>>> import numpy as np
>>> np.set_printoptions(precision=4, suppress=True, linewidth=140, floatmode="fixed")
>>> arr = np.load("mat.npy")
>>> arr
array([[ 0,  1,  1,  3],
       [ 0,  2,  1,  3],
       [ 2,  2,  4,  4],
       [ 5,  2,  4,  7],
       [ 6,  3,  7,  7],
       [ 9,  6,  7,  9],
       [11,  9,  7, 10],
       [13,  9,  9, 11],
       [16,  9,  9, 11],
       [18, 11, 11, 13],
       [19, 12, 13, 13],
       [20, 14, 16, 15]])
>>> Ac = arr - arr.mean(axis=0)
>>> vecs = np.linalg.svd(Ac)[2][:1]
>>> Y = Ac - Ac @ vecs.T @ vecs
>>> np.diag(vecs.T @ vecs)
array([0.4907, 0.1821, 0.1794, 0.1478])
>>> np.cov(Ac @ vecs.T, rowvar=False)
array(109.7607)
>>> Y.std(axis=0)
array([0.6091, 0.8563, 1.0119, 0.5212])
>>> np.linalg.norm(Y, axis=1).round(6).argmax()
np.int64(4)
>>> np.round(np.linalg.norm(Y) / np.linalg.norm(Ac), 4)
np.float64(0.1526)
>>> Ac = (arr - arr.mean(axis=0)) / arr.std(axis=0)
>>> Ac.std(axis=0)
array([1.0000, 1.0000, 1.0000, 1.0000])
>>> beta = np.linalg.lstsq(np.delete(Ac, 1, axis=1), Ac[:, 1])[0]
>>> beta
array([0.7357, 0.0866, 0.1544])
>>> np.abs(beta).argmax()
np.int64(0)
>>> Y = arr / np.sqrt((arr ** 2).mean(axis=1, keepdims=True))
>>> np.linalg.matrix_rank(arr - arr.mean(axis=1, keepdims=True))
np.int64(3)
>>> Y[7]
array([1.2229, 0.8466, 0.8466, 1.0348])
>>> np.linalg.norm(Y, axis=1)
array([2.0000, 2.0000, 2.0000, 2.0000, 2.0000, 2.0000, 2.0000, 2.0000, 2.0000, 2.0000, 2.0000, 2.0000])
>>> arr - arr.mean(axis=1, keepdims=True)
array([[-1.2500, -0.2500, -0.2500,  1.7500],
       [-1.5000,  0.5000, -0.5000,  1.5000],
       [-1.0000, -1.0000,  1.0000,  1.0000],
       [ 0.5000, -2.5000, -0.5000,  2.5000],
       [ 0.2500, -2.7500,  1.2500,  1.2500],
       [ 1.2500, -1.7500, -0.7500,  1.2500],
       [ 1.7500, -0.2500, -2.2500,  0.7500],
       [ 2.5000, -1.5000, -1.5000,  0.5000],
       [ 4.7500, -2.2500, -2.2500, -0.2500],
       [ 4.7500, -2.2500, -2.2500, -0.2500],
       [ 4.7500, -2.2500, -1.2500, -1.2500],
       [ 3.7500, -2.2500, -0.2500, -1.2500]])
>>> rng = np.random.default_rng(7)
>>> Y = arr + rng.integers(-2, 3, (12, 1)) @ rng.integers(-2, 3, (1, 4))
>>> Y
array([[ 4, -3,  1,  7],
       [ 2,  0,  1,  5],
       [ 4,  0,  4,  6],
       [ 9, -2,  4, 11],
       [ 6,  3,  7,  7],
       [11,  4,  7, 11],
       [15,  5,  7, 14],
       [11, 11,  9,  9],
       [12, 13,  9,  7],
       [16, 13, 11, 11],
       [17, 14, 13, 11],
       [24, 10, 16, 19]])
>>> np.abs(Y - arr).sum(axis=1)
array([12,  6,  6, 12,  0,  6, 12,  6, 12,  6,  6, 12])
>>> np.linalg.matrix_rank(Y - arr, tol=1e-8)
np.int64(1)
>>> Y - arr
array([[ 4, -4,  0,  4],
       [ 2, -2,  0,  2],
       [ 2, -2,  0,  2],
       [ 4, -4,  0,  4],
       [ 0,  0,  0,  0],
       [ 2, -2,  0,  2],
       [ 4, -4,  0,  4],
       [-2,  2,  0, -2],
       [-4,  4,  0, -4],
       [-2,  2,  0, -2],
       [-2,  2,  0, -2],
       [ 4, -4,  0,  4]])
>>> x = np.array([2, -5, 9, -7])
>>> y = arr @ x
>>> np.linalg.lstsq(arr, y)[0]
array([ 2.0000, -5.0000,  9.0000, -7.0000])
>>> try:
...     np.linalg.solve(arr, y)
... except np.linalg.LinAlgError as e:
...     print(e)
... 
Last 2 dimensions of the array must be square
>>> np.linalg.solve(arr.T @ arr, arr.T @ y)
array([ 2.0000, -5.0000,  9.0000, -7.0000])
>>> y
array([-17, -22,   2, -13,  11, -12, -30, -15,  -9, -11,   4,   9])
>>> y = y + 0.1 * rng.normal(size=12)
>>> y
array([-17.0492, -22.0620,   2.0490, -12.9643,  11.0105, -12.0930, -30.0029, -14.9305,  -9.1344, -11.0458,   3.8099,   8.8710])
>>> beta, *_ = np.linalg.lstsq(arr, y)
>>> beta.round()
array([ 2.0000, -5.0000,  9.0000, -7.0000])
>>> [round(float(np.linalg.norm(np.linalg.solve(arr.T @ arr + lam * np.eye(4), arr.T @ y))), 2) for lam in (0, 1, 10, 100)]
[12.6, 11.75, 7.35, 1.64]
>>> np.round(np.linalg.norm(y - arr @ beta), 4)
np.float64(0.2202)
>>> E = np.array([[-3, -1, 0, 0, 1],
...     [-3, 3, 0, 0, 0],
...     [0, 0, 3, 0, 0],
...     [0, 0, 0, 2, 0],
...     [0, -1, 0, 0, -3]])
>>> # splits into 3 blocks
>>> round(float(np.abs(np.linalg.eigvals(E)).max()), 4)
3.5298
>>> x = np.array([1, -2, -3, 0, 2])
>>> y = E @ x
>>> beta, lr = np.zeros(5), 1 / np.linalg.norm(E, 2) ** 2
>>> for i in range(200):
...     beta -= lr * E.T @ (E @ beta - y)
...     if i % 50 == 0: print(i, round(np.linalg.norm(E @ beta - y), 4))
... 
0 7.3151
50 0.0
100 0.0
150 0.0
>>> beta
array([ 1.0000, -2.0000, -3.0000,  0.0000,  2.0000])
>>> X = np.load("sample5.npy")
>>> X
array([[ 2.9871, -0.0306,  3.0267, -0.9822],
       [ 3.0028, -0.0090,  2.9896, -0.9850],
       [ 3.0042,  0.0255,  3.0131, -1.0066],
       [ 2.9763,  0.0084,  3.0101, -1.0075],
       [ 3.0183, -0.0063,  3.0411, -1.0023],
       [ 3.0141,  0.0168,  2.9962, -1.0108],
       [-1.9950, -0.9897,  1.0159,  1.0115],
       [-2.0211, -0.9498,  1.0272,  0.9754],
       [-2.0099, -0.9746,  1.0023,  0.9883],
       [-1.9891, -1.0167,  1.0585,  0.9859],
       [-2.0143, -0.9974,  0.9785,  1.0005],
       [-2.0299, -1.0063,  1.0052,  0.9988],
       [ 1.9977, -1.9960,  0.0003, -1.9965],
       [ 1.9736, -2.0063,  0.0308, -1.9949],
       [ 1.9895, -1.9988,  0.0044, -1.9929],
       [ 1.9800, -2.0223,  0.0179, -2.0376],
       [ 2.0046, -2.0014,  0.0004, -1.9828],
       [ 2.0128, -1.9725,  0.0181, -2.0376]])
>>> W2 = X[[5, 2]].astype(float)
>>> for _ in range(5):
...     idx = np.linalg.norm(X[:, None] - W2, axis=-1).argmin(axis=1)
...     W2 = np.array([X[idx == j].mean(axis=0) for j in range(2)])
... 
>>> idx
array([0, 0, 0, 0, 0, 0, 1, 1, 1, 1, 1, 1, 0, 0, 0, 0, 0, 0])
>>> W2
array([[ 2.4968, -0.9994,  1.5124, -1.5031],
       [-2.0099, -0.9891,  1.0146,  0.9934]])
>>> W2[1] - W2[0]
array([-4.5066,  0.0103, -0.4978,  2.4965])
>>> np.abs(W2[1] - W2[0]).argmax()
np.int64(0)
>>> x = np.array([1, -2, 2, -2])
>>> np.einsum("ij,j->i", W2, x)
array([10.5264,  0.0107])
>>> np.linalg.norm(W2 @ x) <= np.linalg.norm(W2, 2) * np.linalg.norm(x) + 1e-9
np.True_
>>> W2 @ np.ones(4)
array([ 1.5067, -0.9910])
>>> W2 @ x
array([10.5264,  0.0107])
>>> W2 @ np.eye(4)[2]
array([1.5124, 1.0146])
>>> W2 @ (2 * x)
array([21.0528,  0.0214])
>>> mat = np.array([[5, -1, 3], [2, 3, -5], [6, 2, -1], [-2, 6, 5]])
>>> Y = np.c_[mat[:, :1] @ np.array([[4]]), np.array([0, 1, -1, 2])]
>>> Y
array([[20,  0],
       [ 8,  1],
       [24, -1],
       [-8,  2]])
>>> np.round(np.linalg.norm(Y - mat @ np.linalg.lstsq(mat, Y)[0], axis=0), 4) + 0
array([0.0000, 1.2472])
>>> np.linalg.matrix_rank(Y)
np.int64(2)
>>> Y @ Y
Traceback (most recent call last):
  File "<python-input-68>", line 1, in <module>
    Y @ Y
    ~~^~~
ValueError: matmul: Input operand 1 has a mismatch in its core dimension 0, with gufunc signature (n?,k),(k,m?)->(n?,m?) (size 4 is different from 2)
>>> G = Y.T @ Y
>>> np.linalg.matrix_rank(G)
np.int64(2)
>>> np.trace(G), (Y ** 2).sum()
(np.int64(1110), np.int64(1110))
>>> np.linalg.svd(Y, compute_uv=False) ** 2
array([1104.9318,    5.0682])
